$ ipython --no-banner

In [1]: import numpy as np

In [2]: from numpy import linalg as LA

In [3]: np.set_printoptions(precision=2, suppress=True, linewidth=100, sign=" ")

In [4]: J = np.load("case2.npy")

In [5]: print(J)
[[ 0.34 -1.22  0.11]
 [-1.73  8.2   3.37]
 [ 1.73 -3.69 -0.3 ]
 [ 0.86 -1.73  0.79]]

In [6]: A2 = J / LA.norm(J, axis=1, keepdims=True)

In [7]: gram = A2 @ A2.T

In [8]: print(gram[0])
[ 1.   -0.89  0.97  0.94]

In [9]: A2 = np.c_[J[:, :1] @ np.array([[-5]]), np.array([3, 2, 0, 1])]

In [10]: print(A2)
[[-1.7   3.  ]
 [ 8.65  2.  ]
 [-8.65  0.  ]
 [-4.3   1.  ]]

In [11]: print(np.round(LA.norm(A2 - J @ LA.lstsq(J, A2)[0], axis=0), 2) + 0)
[ 0.    2.25]

In [12]: print(np.round(LA.lstsq(J, A2[:, 0])[0], 2) + 0)
[-5.  0.  0.]

In [13]: th = np.radians(120)

In [14]: Rm = np.eye(3)

In [15]: Rm[1, 1] = Rm[0, 0] = np.cos(th)

In [16]: Rm[1, 0], Rm[0, 1] = -np.sin(th), np.sin(th)

In [17]: print(Rm)
[[-0.5   0.87  0.  ]
 [-0.87 -0.5   0.  ]
 [ 0.    0.    1.  ]]

In [18]: A2 = J @ Rm.T

In [19]: print(round(float(LA.det(Rm)), 2), round(float(np.trace(Rm)), 2))
1.0 0.0

In [20]: print(LA.svd(J, compute_uv=False), LA.svd(A2, compute_uv=False))
[ 10.    2.    0.4] [ 10.    2.    0.4]

In [21]: print(np.allclose(J @ J.T, A2 @ A2.T))
True

In [22]: gram = J.T @ J

In [23]: print(LA.matrix_rank(gram))
3

In [24]: print(np.diag(gram))
[  6.84  85.34  12.08]

In [25]: print((J @ J.T).shape)
(4, 4)

In [26]: E = np.load("dump.npy")

In [27]: print(E)
[[-0.44  1.17  4.65 -0.43 -1.19  0.48]
 [ 2.88 -1.15  0.78  3.16 -1.08 -1.91]
 [-3.32 -3.23  0.5   0.51 -0.81 -1.54]
 [ 0.88 -0.19  0.96 -2.2   2.7  -3.33]
 [ 1.99 -3.43  0.77 -1.66  0.43  2.39]
 [-0.88 -0.12  1.02  2.65  3.78  1.38]]

In [28]: q, Rm = LA.qr(E)

In [29]: print(Rm.round(2) + 0)
[[ 5.  0.  0.  0.  0.  0.]
 [ 0.  5.  0.  0.  0.  0.]
 [ 0.  0.  5.  0.  0.  0.]
 [ 0.  0.  0.  5.  0.  0.]
 [ 0.  0.  0.  0.  5.  0.]
 [ 0.  0.  0.  0.  0.  5.]]

In [30]: print(np.trace(q @ q.T))
6.0

In [31]: print(q @ Rm)
[[-0.44  1.17  4.65 -0.43 -1.19  0.48]
 [ 2.88 -1.15  0.78  3.16 -1.08 -1.91]
 [-3.32 -3.23  0.5   0.51 -0.81 -1.54]
 [ 0.88 -0.19  0.96 -2.2   2.7  -3.33]
 [ 1.99 -3.43  0.77 -1.66  0.43  2.39]
 [-0.88 -0.12  1.02  2.65  3.78  1.38]]

In [32]: q, V = LA.qr(E[:, :5])[0], LA.qr(E[:, 5:])[0]

In [33]: sv = LA.svd(q.T @ V, compute_uv=False)

In [34]: print(round(LA.norm(q @ q.T - V @ V.T, 2), 2))
1.0

In [35]: print(np.degrees(np.arccos(sv.clip(0, 1))))
[ 90.]

In [36]: print(sv.round(2) + 0)
[ 0.]

In [37]: A2 = LA.inv(E)

In [38]: print(round(float(LA.det(E) * LA.det(A2)), 2))
1.0

In [39]: print(round(LA.cond(E), 2))
1.0

In [40]: print(np.round(LA.slogdet(E)[0], 2))
-1.0

In [41]: print((np.abs(A2) > 1e-9).astype(int))
[[ 1  1  1  1  1  1]
 [ 1  1  1  1  1  1]
 [ 1  1  1  1  1  1]
 [ 1  1  1  1  1  1]
 [ 1  1  1  1  1  1]
 [ 1  1  1  1  1  1]]

In [42]: print(np.round(E @ A2, 2) + 0)
[[ 1.  0.  0.  0.  0.  0.]
 [ 0.  1.  0.  0.  0.  0.]
 [ 0.  0.  1.  0.  0.  0.]
 [ 0.  0.  0.  1.  0.  0.]
 [ 0.  0.  0.  0.  1.  0.]
 [ 0.  0.  0.  0.  0.  1.]]

In [43]: rng = np.random.default_rng(907)

In [44]: X = np.eye(3, dtype=int)[rng.permutation(3)] * np.array([-1, 0, -3])

In [45]: print(X)
[[ 0  0  0]
 [ 0  0 -3]
 [-1  0  0]]

In [46]: # rows and columns are dependent

In [47]: T = np.stack([X, 3 * X, X[::-1]])

In [48]: print((T @ X.T).shape)
(3, 3, 3)

In [49]: print(LA.matrix_rank(T))
[ 2  2  2]

In [50]: print(T.shape)
(3, 3, 3)

In [51]: print(LA.norm(T, axis=(1, 2)))
[ 3.16  9.49  3.16]

In [52]: W0 = 4 * np.eye(5) + np.eye(5, k=1)

In [53]: print(W0)
[[ 4.  1.  0.  0.  0.]
 [ 0.  4.  1.  0.  0.]
 [ 0.  0.  4.  1.  0.]
 [ 0.  0.  0.  4.  1.]
 [ 0.  0.  0.  0.  4.]]

In [54]: # triangular, det is the product of the diagonal

In [55]: print(LA.norm(J, axis=1).argmax())
1

In [56]: print(round(LA.norm(J, 1), 2), np.round(LA.norm(J, np.inf), 2))
14.84 13.3

In [57]: print(np.round(LA.norm(J[0], 1), 2), round(LA.norm(J[0], np.inf), 2))
1.67 1.22

In [58]: print(round(LA.norm(J, 2), 2))
10.0

In [59]: f, v = W0[1], W0[0]

In [60]: print(f @ v)
4.0

In [61]: pr = (f @ v) / (f @ f) * f

In [62]: print(round(float(LA.norm(f + v) ** 2 + LA.norm(f - v) ** 2), 2))
68.0

In [63]: print(np.outer(f, v))
[[  0.   0.   0.   0.   0.]
 [ 16.   4.   0.   0.   0.]
 [  4.   1.   0.   0.   0.]
 [  0.   0.   0.   0.   0.]
 [  0.   0.   0.   0.   0.]]

In [64]: print(np.round((v - pr) @ f, 2))
0.0

In [65]: A2 = W0[0, 0] * W0[1:] - np.outer(W0[1:, 0], W0[0])

In [66]: print(A2)
[[  0.  16.   4.   0.   0.]
 [  0.   0.  16.   4.   0.]
 [  0.   0.   0.  16.   4.]
 [  0.   0.   0.   0.  16.]]

In [67]: print(W0[:, 0] / W0[0, 0])
[ 1.  0.  0.  0.  0.]

In [68]: W1 = np.array([[1, 0, -2, -1, 2, -3],
    ...:     [-3, 3, -1, 3, -2, -2],
    ...:     [0, 2, -1, 0, -3, 3],
    ...:     [-2, -2, 3, 3, 0, -3],
    ...:     [1, 2, 0, 3, -3, -3]])

In [69]: c = np.array([2, 2, 2, 2, 0, 1])

In [70]: H = np.maximum(A2 @ W1 + c, 0)

In [71]: print((H > 0).mean(axis=0))
[ 0.25  0.75  0.5   1.    0.    0.25]

In [72]: print(LA.matrix_rank(H))
4

In [73]: print(H)
[[  0.  58.   0.  50.   0.   0.]
 [  0.  26.   0.  14.   0.  37.]
 [  0.   0.  50.  62.   0.   0.]
 [ 18.  34.   2.  50.   0.   0.]]

In [74]: basis = np.array([[-2, -3, 6],
    ...:     [7, 6, -1],
    ...:     [-1, -1, 8],
    ...:     [7, -6, 5],
    ...:     [6, 9, 3],
    ...:     [8, 3, -3]])

In [75]: print(W1 @ basis)
[[-19  14   0]
 [ 21 -14 -14]
 [ 21  -5 -28]
 [-16 -36  38]
 [ -9 -45  19]]

In [76]: print((H @ basis).round(6).argmax(axis=1))
[ 0  0  2  0]

In [77]: F = np.load("sample14.npy")

In [78]: print(F.round(2) + 0)
[[-25.7   33.64 -39.59  11.97   5.9 ]
 [-24.06  31.68 -37.35  11.8    5.39]
 [-15.66  21.64 -25.77  10.6    2.92]
 [ -2.66   5.85  -7.04   6.43   0.07]
 [ -2.17   5.21  -6.26   6.11   0.02]
 [ -1.26   4.02  -4.79   5.43  -0.06]
 [ -0.4    2.82  -3.29   4.58  -0.1 ]
 [  0.38   1.58  -1.72   3.4   -0.06]
 [  0.69   0.71  -0.64   2.12   0.04]
 [  0.68   0.52  -0.41   1.71   0.07]
 [  0.61   0.36  -0.23   1.31   0.09]
 [  0.12   0.04   0.     0.16   0.04]
 [  0.05   0.02   0.     0.06   0.01]
 [ -0.5   -0.17  -0.03  -0.54  -0.23]
 [ -1.13  -0.49  -0.07  -0.97  -0.76]
 [ -1.17  -0.53  -0.07  -0.99  -0.81]
 [ -1.81  -1.33   0.1   -1.12  -1.94]
 [ -1.93  -1.62   0.2   -1.08  -2.31]
 [ -2.02  -1.93   0.33  -1.02  -2.68]
 [ -2.1   -2.39   0.54  -0.9   -3.22]
 [ -1.96  -5.24   2.15   0.09  -6.24]
 [ -0.85  -9.6    5.07   1.86 -10.33]
 [  4.38 -22.49  14.77   7.26 -21.11]
 [  7.92 -29.88  20.65  10.31 -26.86]
 [  7.97 -29.96  20.72  10.35 -26.93]]

In [79]: Xs = F - F.mean(axis=0)

In [80]: V = LA.svd(Xs)[2][:3]

In [81]: A2 = Xs - Xs @ V.T @ V

In [82]: print(LA.norm(A2, axis=1).round(6).argmax())
0

In [83]: print(np.round(A2.std(axis=0), 2) + 0)
[ 0.  0.  0.  0.  0.]

In [84]: print((Xs @ V.T).std(axis=0))
[ 22.23   6.81   2.39]

In [85]: print(round(float(LA.norm(A2) / LA.norm(Xs)), 2))
0.0
